$ python -q
>>> import numpy as np
>>> np.set_printoptions(suppress=True, linewidth=100)
>>> rd = lambda a: np.round(a, 2) + 0
>>> J = np.array([[2, 2, 1, -2, 2, 1, 0],
...     [-3, 1, -1, 0, -1, 0, -3],
...     [-2, -1, 3, 3, -3, -2, 1],
...     [-1, 1, -3, 0, 2, -2, -3],
...     [-3, 1, 1, 0, 3, -2, 0],
...     [1, -1, 0, 3, 1, 2, -3],
...     [1, 2, 2, -1, 2, -2, 0]])
>>> print(J)
[[ 2  2  1 -2  2  1  0]
 [-3  1 -1  0 -1  0 -3]
 [-2 -1  3  3 -3 -2  1]
 [-1  1 -3  0  2 -2 -3]
 [-3  1  1  0  3 -2  0]
 [ 1 -1  0  3  1  2 -3]
 [ 1  2  2 -1  2 -2  0]]
>>> A2 = J / np.sqrt((J ** 2).mean(axis=1, keepdims=True))
>>> np.linalg.matrix_rank(A2) == np.linalg.matrix_rank(J)
np.True_
>>> rd(np.linalg.norm(A2, axis=1))
array([2.65, 2.65, 2.65, 2.65, 2.65, 2.65, 2.65])
>>> x = np.array([-1, -4, 1, -2, 2, 2, 5])
>>> a = np.maximum(J @ x, 0)
>>> np.flatnonzero(a > 1e-9)
array([0, 4])
>>> J * (a > 1e-9)[:, None]
array([[ 2,  2,  1, -2,  2,  1,  0],
       [ 0,  0,  0,  0,  0,  0,  0],
       [ 0,  0,  0,  0,  0,  0,  0],
       [ 0,  0,  0,  0,  0,  0,  0],
       [-3,  1,  1,  0,  3, -2,  0],
       [ 0,  0,  0,  0,  0,  0,  0],
       [ 0,  0,  0,  0,  0,  0,  0]])
>>> print(np.maximum(J @ x, 0) - np.maximum(-J @ x, 0))
[  1 -19  -2 -21   2 -12  -5]
>>> mat = np.load("case16.npy")
>>> mat
array([[18.,  4.,  0., 16.,  0.,  4.,  0., 12.,  4.,  8., 12., 20.],
       [ 4.,  3.,  0.,  4.,  0.,  1.,  0.,  3.,  1.,  2.,  3.,  5.],
       [ 0.,  0.,  2.,  0.,  0.,  0.,  0.,  0.,  0.,  0.,  0.,  0.],
       [16.,  4.,  0., 18.,  0.,  4.,  0., 12.,  4.,  8., 12., 20.],
       [ 0.,  0.,  0.,  0.,  2.,  0.,  0.,  0.,  0.,  0.,  0.,  0.],
       [ 4.,  1.,  0.,  4.,  0.,  3.,  0.,  3.,  1.,  2.,  3.,  5.],
       [ 0.,  0.,  0.,  0.,  0.,  0.,  2.,  0.,  0.,  0.,  0.,  0.],
       [12.,  3.,  0., 12.,  0.,  3.,  0., 11.,  3.,  6.,  9., 15.],
       [ 4.,  1.,  0.,  4.,  0.,  1.,  0.,  3.,  3.,  2.,  3.,  5.],
       [ 8.,  2.,  0.,  8.,  0.,  2.,  0.,  6.,  2.,  6.,  6., 10.],
       [12.,  3.,  0., 12.,  0.,  3.,  0.,  9.,  3.,  6., 11., 15.],
       [20.,  5.,  0., 20.,  0.,  5.,  0., 15.,  5., 10., 15., 27.]])
>>> np.linalg.cond(mat) > 100
np.False_
>>> [round(float(x), 2) for x in np.linalg.svd(mat, compute_uv=False)[:3]]
[84.0, 2.0, 2.0]
>>> rd(np.linalg.norm(mat, 2) / np.linalg.norm(mat))
np.float64(1.0)
>>> round(np.log10(np.linalg.cond(mat)))
2
>>> np.linalg.matrix_rank(mat, rtol=0.1)
np.int64(1)
